% python3 -q
>>> import numpy as np
>>> from numpy import linalg as LA
>>> np.set_printoptions(suppress=True, linewidth=120)
>>> W0 = np.loadtxt("case4.csv", delimiter=",")
>>> W0
array([[ 11., -20.,  10.],
       [ 20., -46.,  27.],
       [ 20., -54.,  35.]])
>>> rng = np.random.default_rng(894)
>>> labels = rng.permutation(3)
>>> labels
array([0, 2, 1])
>>> M2 = W0[labels][:, labels]
>>> round(float(LA.det(M2)), 3), round(float(LA.det(W0[labels])), 3)
(-72.0, 72.0)
>>> np.diag(M2)
array([ 11.,  35., -46.])
>>> M2
array([[ 11.,  10., -20.],
       [ 20.,  35., -54.],
       [ 20.,  27., -46.]])
>>> np.allclose(M2, W0)
False
>>> np.trace(M2)
np.float64(0.0)
>>> U, s, Vt = LA.svd(W0)
>>> s.round(3)
array([91.56 ,  4.867,  0.162])
>>> M2 = U[:, :2] @ np.diag(s[:2]) @ Vt[:2]
>>> M2.round(3)
array([[ 10.948, -20.058,   9.94 ],
       [ 20.06 , -45.933,  27.069],
       [ 19.969, -54.035,  34.964]])
>>> round(LA.norm(W0 - M2) / LA.norm(W0), 3)
np.float64(0.002)
>>> np.round(np.abs(W0 - M2).max(), 3)
np.float64(0.069)
>>> round(float(LA.norm(W0 - M2, 2)), 3), round(float(s[2]), 3)
(0.162, 0.162)
>>> LA.matrix_rank(M2)
np.int64(2)
>>> x = np.array([3, 1, 0])
>>> rhs = W0 @ x
>>> c, lr = np.zeros(3), 1 / LA.norm(W0, 2) ** 2
>>> for i in range(6):
...     c -= lr * W0.T @ (W0 @ c - rhs)
...     if i % 2 == 0: print(i, round(LA.norm(W0 @ c - rhs), 3))
... 
0 11.14
2 11.077
4 11.015
>>> c.round(3)
array([ 0.09 , -0.148,  0.066])
>>> A = np.loadtxt("dump.csv", delimiter=",")
>>> A
array([[-1., -1., -2.],
       [-3., -3., -4.],
       [-2., -2., -3.]])
>>> LA.cond(A) > 100
np.True_
>>> U, s, Vt = LA.svd(A)
>>> V = Vt[:(s > 1e-8).sum()]
>>> x = A[1] + 2 * A[2] + rng.integers(2) * np.eye(3)[0]
>>> x
array([ -6.,  -7., -10.])
>>> np.round(V.T @ V, 3) + 0
array([[0.5, 0.5, 0. ],
       [0.5, 0.5, 0. ],
       [0. , 0. , 1. ]])
>>> np.round(LA.norm(x - V.T @ V @ x), 3)
np.float64(0.707)
>>> gram = A.T @ A
>>> np.round(LA.svd(A, compute_uv=False) ** 2, 3) + 0
array([56.789,  0.211,  0.   ])
>>> np.trace(gram), (A ** 2).sum()
(np.float64(57.0), np.float64(57.0))
>>> gram
array([[14., 14., 20.],
       [14., 14., 20.],
       [20., 20., 29.]])
>>> np.diag(gram)
array([14., 14., 29.])
>>> (A @ A.T).shape
(3, 3)
>>> np.round(LA.eigvalsh(gram)[::-1], 3) + 0
array([56.789,  0.211,  0.   ])
>>> LA.lstsq(gram[:-1].T, gram[-1])[2]
np.int32(1)
>>> np.allclose(gram[:-1].T @ LA.lstsq(gram[:-1].T, gram[-1])[0], gram[-1])
False
>>> np.round(gram @ LA.pinv(gram) @ gram, 3)
array([[14., 14., 20.],
       [14., 14., 20.],
       [20., 20., 29.]])
>>> np.abs(np.diag(LA.qr(gram)[1])) > 1e-9
array([ True, False,  True])
>>> np.unique(gram.round(6), axis=0).shape
(2, 3)
>>> M2 = np.array([[0, 2], [4, 4]])
>>> data = np.tile(M2, (2, 2))
>>> data
array([[0, 2, 0, 2],
       [4, 4, 4, 4],
       [0, 2, 0, 2],
       [4, 4, 4, 4]])
>>> np.allclose(data, data.T)
False
>>> data.inv()
Traceback (most recent call last):
  File "<python-input-52>", line 1, in <module>
    data.inv()
    ^^^^^^^^
AttributeError: 'numpy.ndarray' object has no attribute 'inv'
>>> np.allclose(data @ data.T, data.T @ data)
False
>>> np.round(np.sort(np.abs(LA.eigvals(data))), 3) + 0
array([ 0.   ,  0.   ,  2.928, 10.928])
>>> U, s, Vt = LA.svd(data)
>>> V = Vt[:(s > 1e-8).sum()]
>>> x = data[2] + 4 * data[3] + rng.integers(2) * np.eye(4)[2]
>>> x
array([16., 18., 16., 18.])
>>> LA.matrix_rank(np.vstack([data, x]))
np.int64(2)
>>> np.round(V.T @ V, 3) + 0
array([[0.5, 0. , 0.5, 0. ],
       [0. , 0.5, 0. , 0.5],
       [0.5, 0. , 0.5, 0. ],
       [0. , 0.5, 0. , 0.5]])
>>> np.round(np.diag(V.T @ V), 3)
array([0.5, 0.5, 0.5, 0.5])
>>> round(float(np.trace(LA.pinv(data) @ data)), 3)
2.0
>>> try:
...     LA.inv(data)
... except LA.LinAlgError as e:
...     print("failed:", e)
... 
failed: Singular matrix
